% ipython --no-banner

In [1]: import numpy as np

In [2]: np.set_printoptions(precision=1, suppress=True, linewidth=160)

In [3]: J = np.array([[-2, 3, -3, 1], [-3, 3, 0, -2], [-1, 3, 2, -2], [0, -1, 2, 3]])

In [4]: B = J / np.linalg.norm(J, axis=1, keepdims=True)

In [5]: gram = B @ B.T

In [6]: print(np.round(np.degrees(np.arccos(np.clip(gram[3, 0], -1, 1))), 1))
109.5

In [7]: print(np.argwhere(np.triu(np.abs(gram) > 0.95, 1)))
[]

In [8]: print(np.linalg.norm(B, axis=1))
[1. 1. 1. 1.]

In [9]: print((np.abs(gram) > 0.9).astype(int))
[[1 0 0 0]
 [0 1 0 0]
 [0 0 1 0]
 [0 0 0 1]]

In [10]: print((gram - 2 * np.eye(4)).round(6).argmax(axis=1))
[1 2 1 2]

In [11]: x0 = np.array([0, -2, -2, 0])

In [12]: h1 = np.maximum(J @ x0, 0)

In [13]: print(J * (h1 > 1e-9)[:, None])
[[0 0 0 0]
 [0 0 0 0]
 [0 0 0 0]
 [0 0 0 0]]

In [14]: print(J.T @ h1)
[0 0 0 0]

In [15]: print(np.tanh(J @ x0))
[ 0. -1. -1. -1.]

In [16]: Uu, sig, Vt = np.linalg.svd(J, full_matrices=False)

In [17]: print((sig > 1e-8).sum())
4

In [18]: print(np.abs(Uu[:, 0]).round(6).argmax())
1

In [19]: print(Uu.shape, sig.shape, Vt.shape)
(4, 4) (4,) (4, 4)

In [20]: print(sig)
[6.9 4.3 3.2 1.2]

In [21]: print(np.round(Uu.T @ J @ Vt.T, 1) + 0)
[[6.9 0.  0.  0. ]
 [0.  4.3 0.  0. ]
 [0.  0.  3.2 0. ]
 [0.  0.  0.  1.2]]

In [22]: print(np.allclose(Uu * sig @ Vt, J))
True

In [23]: print(np.abs(Vt[0]))
[0.5 0.8 0.2 0.4]

In [24]: print(np.round(np.sqrt((sig ** 2).sum()), 1), round(float(np.linalg.norm(J)), 1))
8.8 8.8

In [25]: Q = J.astype(float).copy()

In [26]: for j in range(4):
    ...:     Q[:, j] -= Q[:, :j] @ (Q[:, :j].T @ Q[:, j])
    ...:     Q[:, j] /= np.linalg.norm(Q[:, j])
    ...: 

In [27]: print(np.round(Q.T @ Q, 1) + 0)
[[1. 0. 0. 0.]
 [0. 1. 0. 0.]
 [0. 0. 1. 0.]
 [0. 0. 0. 1.]]

In [28]: print(Q)
[[-0.5  0.2 -0.6  0.5]
 [-0.8 -0.4  0.2 -0.4]
 [-0.3  0.8  0.6  0.1]
 [ 0.  -0.5  0.5  0.7]]

In [29]: print(np.round(Q.T @ J, 1) + 0)
[[ 3.7 -4.8  1.1  1.6]
 [ 0.   2.2  0.1 -1.9]
 [ 0.   0.   4.  -0.7]
 [ 0.   0.   0.   3.4]]

In [30]: r0, v = J[3], J[2]

In [31]: print(r0 @ v)
-5

In [32]: pr = (r0 @ v) / (r0 @ r0) * r0

In [33]: print(np.linalg.matrix_rank(np.outer(r0, v)))
1

In [34]: print(round(np.linalg.norm(r0 + v) ** 2 + np.linalg.norm(r0 - v) ** 2, 1))
64.0

In [35]: feats = np.load("x.npy")

In [36]: print(feats)
[[ 0  1 -2 -2]
 [ 0 -3  2  0]
 [ 0  0 -3  2]
 [ 0  0  0  0]]

In [37]: rng = np.random.default_rng(1)

In [38]: B = feats + rng.integers(-2, 3, (4, 3)) @ rng.integers(-2, 3, (3, 4))

In [39]: print(B)
[[  2   2   0  -2]
 [ -8  -1   0   4]
 [ -2   3 -11  -2]
 [  3  -2  -3  -4]]

In [40]: print(B - feats)
[[ 2  1  2  0]
 [-8  2 -2  4]
 [-2  3 -8 -4]
 [ 3 -2 -3 -4]]

In [41]: print(np.linalg.matrix_rank(B - feats, tol=1e-8))
3

In [42]: print(np.poly(B))
[  1.  14.  51. 372. 546.]

In [43]: print(np.round(np.linalg.det(B[::-1]), 1))
546.0

In [44]: print(np.kron(np.eye(2, dtype=int), B))
[[  2   2   0  -2   0   0   0   0]
 [ -8  -1   0   4   0   0   0   0]
 [ -2   3 -11  -2   0   0   0   0]
 [  3  -2  -3  -4   0   0   0   0]
 [  0   0   0   0   2   2   0  -2]
 [  0   0   0   0  -8  -1   0   4]
 [  0   0   0   0  -2   3 -11  -2]
 [  0   0   0   0   3  -2  -3  -4]]
